$ python3 -q
>>> import numpy as np
>>> import numpy.linalg as la
>>> np.set_printoptions(suppress=True, linewidth=120)
>>> tidy = lambda a: np.round(a, 2) + 0
>>> arr = np.loadtxt("a.csv", delimiter=",")
>>> arr
array([[-2.97, -0.02,  1.01,  2.99,  0.04],
       [-2.96,  0.  ,  1.  ,  2.99,  0.01],
       [-3.01,  0.02,  1.01,  3.  ,  0.01],
       [-3.01,  0.01,  1.04,  3.02,  0.01],
       [-3.01,  0.02,  1.02,  2.98,  0.  ],
       [-3.02, -0.01,  1.04,  3.01, -0.03],
       [-2.99,  0.03,  0.99,  2.97,  0.02],
       [-3.02, -0.01,  1.02,  2.99,  0.  ],
       [-2.98,  0.01,  1.01,  3.  ,  0.04],
       [-2.97,  0.02,  0.99,  3.  , -0.01],
       [-2.99,  0.  ,  0.98,  3.02,  0.01],
       [ 2.01, -1.01, -2.  ,  0.01,  2.98],
       [ 2.02, -0.99, -2.04, -0.01,  3.01],
       [ 2.01, -1.02, -2.  , -0.02,  3.02],
       [ 2.  , -0.98, -1.97, -0.04,  3.02],
       [ 2.01, -0.97, -2.01, -0.03,  3.01],
       [ 2.  , -0.97, -2.01, -0.01,  2.96],
       [ 2.01, -1.  , -2.01,  0.01,  3.01],
       [ 2.02, -0.92, -1.99,  0.  ,  3.02],
       [ 2.01, -1.02, -1.98,  0.02,  3.05],
       [ 1.98, -1.  , -1.98,  0.01,  2.97],
       [ 2.03, -1.01, -2.  , -0.01,  3.02],
       [-1.99,  2.97, -3.  , -3.01, -1.03],
       [-2.01,  2.99, -3.02, -3.01, -1.  ],
       [-1.96,  3.  , -2.99, -3.  , -0.99],
       [-2.  ,  3.  , -2.99, -3.04, -0.98],
       [-2.01,  3.  , -2.97, -2.99, -1.  ],
       [-1.98,  2.97, -2.98, -2.98, -1.  ],
       [-2.04,  2.99, -3.04, -3.02, -0.95],
       [-2.02,  3.  , -2.97, -3.01, -1.  ],
       [-1.97,  3.  , -3.  , -3.  , -0.99],
       [-2.  ,  3.03, -2.99, -3.  , -1.  ],
       [-2.01,  2.98, -3.03, -2.98, -1.01]])
>>> print(np.argsort(-la.norm(arr, axis=0).round(6), kind="stable")[:3])
[3 0 2]
>>> print(la.cond(arr) > 100)
True
>>> print(la.matrix_rank(arr, rtol=0.1))
3
>>> rng = np.random.default_rng(7580)
>>> other = arr + rng.integers(-2, 3, (33, 3)) @ rng.integers(-2, 3, (3, 5))
>>> print(tidy(other))
[[-2.97  1.98  7.01  4.99  6.04]
 [-2.96  0.   -4.    0.99 -1.99]
 [-8.01 -1.98 -4.99 -3.    0.01]
 [ 4.99  4.01  2.04  9.02 -1.99]
 [-5.01 -3.98 -6.98 -1.02 -8.  ]
 [-8.02 -4.01 -5.96 -2.99 -4.03]
 [-5.99 -3.97 -0.01  0.97 -3.98]
 [-3.02  1.99 -2.98  0.99  2.  ]
 [-1.98  2.01  5.01  5.    4.04]
 [-4.97  0.02 -5.01 -1.   -0.01]
 [ 2.01  0.    0.98  7.02 -5.99]
 [ 4.01 -1.01  4.    4.01  2.98]
 [ 7.02 -0.99 -2.04  3.99 -2.99]
 [ 3.01 -3.02 -5.   -0.02 -2.98]
 [-6.   -4.98 -2.97 -6.04  5.02]
 [ 8.01  1.03 -3.01  3.97 -0.99]
 [-1.   -2.97 -2.01 -2.01  2.96]
 [ 4.01 -3.   -7.01  0.01 -4.99]
 [-2.98 -2.92 -7.99 -6.    3.02]
 [ 7.01 -1.02 -1.98  4.02 -2.95]
 [-6.02 -3.   -1.98 -5.99  8.97]
 [ 6.03  2.99 -3.    1.99  5.02]
 [-2.99  0.97 -7.   -5.01 -5.03]
 [-2.01  6.99 -1.02 -3.01  7.  ]
 [-2.96 -1.   -7.99 -5.   -8.99]
 [-4.    7.    3.01 -3.04 11.02]
 [-2.01  5.    3.03 -0.99  5.  ]
 [-0.98  2.97 -4.98 -2.98 -3.  ]
 [-9.04 -1.01 -6.04 -9.02 -0.95]
 [ 2.98  5.   -1.97  0.99 -3.  ]
 [-7.97 -1.   -8.   -9.   -2.99]
 [ 5.    7.03  0.01  3.   -1.  ]
 [-6.01  2.98 -5.03 -6.98  2.99]]
>>> np.abs(other - arr).sum(axis=1)
array([16.,  9., 19., 21., 26., 26., 14., 10., 13., 12., 15., 12., 15., 12., 21., 17.,  7., 17., 19., 15., 22., 13.,
       13., 14., 20., 24., 16.,  5., 20., 14., 23., 20., 14.])
>>> print(tidy(la.svd(other - arr, compute_uv=False)))
[38.49 32.53 12.72  0.    0.  ]
>>> G = np.cov(arr, rowvar=False)
>>> G.shape
(5, 5)
>>> tidy(arr.std(axis=0))
array([2.16, 1.69, 1.7 , 2.45, 1.7 ])
>>> tidy(G)
array([[ 4.82, -2.06, -1.72, -1.03,  3.44],
       [-2.06,  2.96, -1.48, -3.08, -2.51],
       [-1.72, -1.48,  2.99,  4.13, -0.11],
       [-1.03, -3.08,  4.13,  6.19,  1.03],
       [ 3.44, -2.51, -0.11,  1.03,  2.98]])
>>> P = arr @ la.solve(arr.T @ arr, arr.T)
>>> np.allclose(P @ P, P)
True
>>> tidy(np.diag(P))
array([0.12, 0.1 , 0.1 , 0.11, 0.11, 0.12, 0.1 , 0.16, 0.12, 0.19, 0.16, 0.16, 0.13, 0.17, 0.25, 0.1 , 0.16, 0.11,
       0.49, 0.14, 0.12, 0.1 , 0.17, 0.11, 0.15, 0.18, 0.11, 0.1 , 0.21, 0.13, 0.13, 0.18, 0.21])
>>> print(tidy(la.eigvalsh(P)))
[0. 0. 0. 0. 0. 0. 0. 0. 0. 0. 0. 0. 0. 0. 0. 0. 0. 0. 0. 0. 0. 0. 0. 0. 0. 0. 0. 0. 1. 1. 1. 1. 1.]
>>> x0 = np.array([-1, -1, -3, -3, 3])
>>> y = arr @ x0
>>> b, lr = np.zeros(5), 1 / la.norm(arr, 2) ** 2
>>> for i in range(60):
...     b -= lr * arr.T @ (arr @ b - y)
...     if i % 10 == 0: print(i, round(la.norm(arr @ b - y), 2))
... 
0 21.49
10 1.19
20 0.31
30 0.3
40 0.3
50 0.3
>>> tidy(la.cond(arr))
np.float64(191.42)
>>> mat = np.loadtxt("case17.csv", delimiter=",")
>>> tidy(mat)
array([[ 0.77, -0.02, -0.14,  0.12,  0.13, -0.1 ,  0.13,  0.21,  0.24],
       [-0.02,  1.  , -0.02,  0.01,  0.01, -0.01,  0.01,  0.02,  0.03],
       [-0.14, -0.02,  0.91,  0.07,  0.08, -0.06,  0.08,  0.13,  0.15],
       [ 0.12,  0.01,  0.07,  0.94, -0.07,  0.05, -0.07, -0.11, -0.12],
       [ 0.13,  0.01,  0.08, -0.07,  0.93,  0.05, -0.07, -0.11, -0.13],
       [-0.1 , -0.01, -0.06,  0.05,  0.05,  0.96,  0.05,  0.09,  0.1 ],
       [ 0.13,  0.01,  0.08, -0.07, -0.07,  0.05,  0.93, -0.12, -0.13],
       [ 0.21,  0.02,  0.13, -0.11, -0.11,  0.09, -0.12,  0.81, -0.22],
       [ 0.24,  0.03,  0.15, -0.12, -0.13,  0.1 , -0.13, -0.22,  0.76]])
>>> print(tidy(mat @ la.pinv(mat) @ mat))
[[ 0.77 -0.02 -0.14  0.12  0.13 -0.1   0.13  0.21  0.24]
 [-0.02  1.   -0.02  0.01  0.01 -0.01  0.01  0.02  0.03]
 [-0.14 -0.02  0.91  0.07  0.08 -0.06  0.08  0.13  0.15]
 [ 0.12  0.01  0.07  0.94 -0.07  0.05 -0.07 -0.11 -0.12]
 [ 0.13  0.01  0.08 -0.07  0.93  0.05 -0.07 -0.11 -0.13]
 [-0.1  -0.01 -0.06  0.05  0.05  0.96  0.05  0.09  0.1 ]
 [ 0.13  0.01  0.08 -0.07 -0.07  0.05  0.93 -0.12 -0.13]
 [ 0.21  0.02  0.13 -0.11 -0.11  0.09 -0.12  0.81 -0.22]
 [ 0.24  0.03  0.15 -0.12 -0.13  0.1  -0.13 -0.22  0.76]]
>>> np.allclose(mat[:-1].T @ la.lstsq(mat[:-1].T, mat[-1])[0], mat[-1])
True
>>> w, evecs = la.eigh(mat)
>>> x0 = np.array([4, 0, 2, 1, 3, 3, 1, 2, 0])
>>> tidy(evecs * np.abs(w) @ evecs.T)
array([[ 0.77, -0.02, -0.14,  0.12,  0.13, -0.1 ,  0.13,  0.21,  0.24],
       [-0.02,  1.  , -0.02,  0.01,  0.01, -0.01,  0.01,  0.02,  0.03],
       [-0.14, -0.02,  0.91,  0.07,  0.08, -0.06,  0.08,  0.13,  0.15],
       [ 0.12,  0.01,  0.07,  0.94, -0.07,  0.05, -0.07, -0.11, -0.12],
       [ 0.13,  0.01,  0.08, -0.07,  0.93,  0.05, -0.07, -0.11, -0.13],
       [-0.1 , -0.01, -0.06,  0.05,  0.05,  0.96,  0.05,  0.09,  0.1 ],
       [ 0.13,  0.01,  0.08, -0.07, -0.07,  0.05,  0.93, -0.12, -0.13],
       [ 0.21,  0.02,  0.13, -0.11, -0.11,  0.09, -0.12,  0.81, -0.22],
       [ 0.24,  0.03,  0.15, -0.12, -0.13,  0.1 , -0.13, -0.22,  0.76]])
>>> print(tidy(x0 @ mat @ x0 / (x0 @ x0)), tidy(w[0]), tidy(w[-1]))
0.98 0.0 1.0
>>> tidy(evecs * np.maximum(w, 0) @ evecs.T)
array([[ 0.77, -0.02, -0.14,  0.12,  0.13, -0.1 ,  0.13,  0.21,  0.24],
       [-0.02,  1.  , -0.02,  0.01,  0.01, -0.01,  0.01,  0.02,  0.03],
       [-0.14, -0.02,  0.91,  0.07,  0.08, -0.06,  0.08,  0.13,  0.15],
       [ 0.12,  0.01,  0.07,  0.94, -0.07,  0.05, -0.07, -0.11, -0.12],
       [ 0.13,  0.01,  0.08, -0.07,  0.93,  0.05, -0.07, -0.11, -0.13],
       [-0.1 , -0.01, -0.06,  0.05,  0.05,  0.96,  0.05,  0.09,  0.1 ],
       [ 0.13,  0.01,  0.08, -0.07, -0.07,  0.05,  0.93, -0.12, -0.13],
       [ 0.21,  0.02,  0.13, -0.11, -0.11,  0.09, -0.12,  0.81, -0.22],
       [ 0.24,  0.03,  0.15, -0.12, -0.13,  0.1 , -0.13, -0.22,  0.76]])
>>> tidy(x0 @ mat @ x0)
np.float64(43.12)
>>> tidy(np.abs(mat).sum(axis=1).max()), tidy(np.abs(w).max())
(np.float64(1.87), np.float64(1.0))
>>> rk = la.matrix_rank(mat)
>>> rk
np.int64(8)
>>> N = la.svd(mat)[2][rk:].T
>>> tidy(N[:, 0] / N[np.abs(N[:, 0]).round(6).argmax(), 0])
array([-0.97, -0.1 , -0.6 ,  0.51,  0.53, -0.41,  0.53,  0.89,  1.  ])
>>> print(np.allclose(mat @ N, 0))
True
>>> Uu, sv, Vt = la.svd(mat)
>>> np.argmax(sv[:-1] / (sv[1:] + 1e-6)) + 1
np.int64(8)
>>> other = Uu[:, :8] @ np.diag(sv[:8]) @ Vt[:8]
>>> print(tidy(other))
[[ 0.77 -0.02 -0.14  0.12  0.13 -0.1   0.13  0.21  0.24]
 [-0.02  1.   -0.02  0.01  0.01 -0.01  0.01  0.02  0.03]
 [-0.14 -0.02  0.91  0.07  0.08 -0.06  0.08  0.13  0.15]
 [ 0.12  0.01  0.07  0.94 -0.07  0.05 -0.07 -0.11 -0.12]
 [ 0.13  0.01  0.08 -0.07  0.93  0.05 -0.07 -0.11 -0.13]
 [-0.1  -0.01 -0.06  0.05  0.05  0.96  0.05  0.09  0.1 ]
 [ 0.13  0.01  0.08 -0.07 -0.07  0.05  0.93 -0.12 -0.13]
 [ 0.21  0.02  0.13 -0.11 -0.11  0.09 -0.12  0.81 -0.22]
 [ 0.24  0.03  0.15 -0.12 -0.13  0.1  -0.13 -0.22  0.76]]
>>> la.matrix_rank(mat, rtol=0.05)
np.int64(8)
>>> print(tidy(la.norm(mat - other, 2)), tidy(sv[8]))
0.0 0.0
>>> tidy(np.abs(mat - other).max())
np.float64(0.0)
>>> x0 = np.array([2, 2, 1, 2, 0, 1, 1, 1, 0])
>>> np.trace(other)
np.float64(8.0)
>>> tidy((x0 - other @ x0) @ (other @ x0))
np.float64(0.0)
>>> print(tidy(other @ x0))
[1.83 1.98 0.89 2.09 0.09 0.93 1.09 1.16 0.18]
>>> A = np.eye(6, dtype=int)[rng.permutation(6)]
>>> A
array([[0, 0, 0, 0, 1, 0],
       [0, 0, 0, 0, 0, 1],
       [0, 0, 1, 0, 0, 0],
       [1, 0, 0, 0, 0, 0],
       [0, 1, 0, 0, 0, 0],
       [0, 0, 0, 1, 0, 0]])
>>> A @ A.T
array([[1, 0, 0, 0, 0, 0],
       [0, 1, 0, 0, 0, 0],
       [0, 0, 1, 0, 0, 0],
       [0, 0, 0, 1, 0, 0],
       [0, 0, 0, 0, 1, 0],
       [0, 0, 0, 0, 0, 1]])
>>> A.T @ A
array([[1, 0, 0, 0, 0, 0],
       [0, 1, 0, 0, 0, 0],
       [0, 0, 1, 0, 0, 0],
       [0, 0, 0, 1, 0, 0],
       [0, 0, 0, 0, 1, 0],
       [0, 0, 0, 0, 0, 1]])
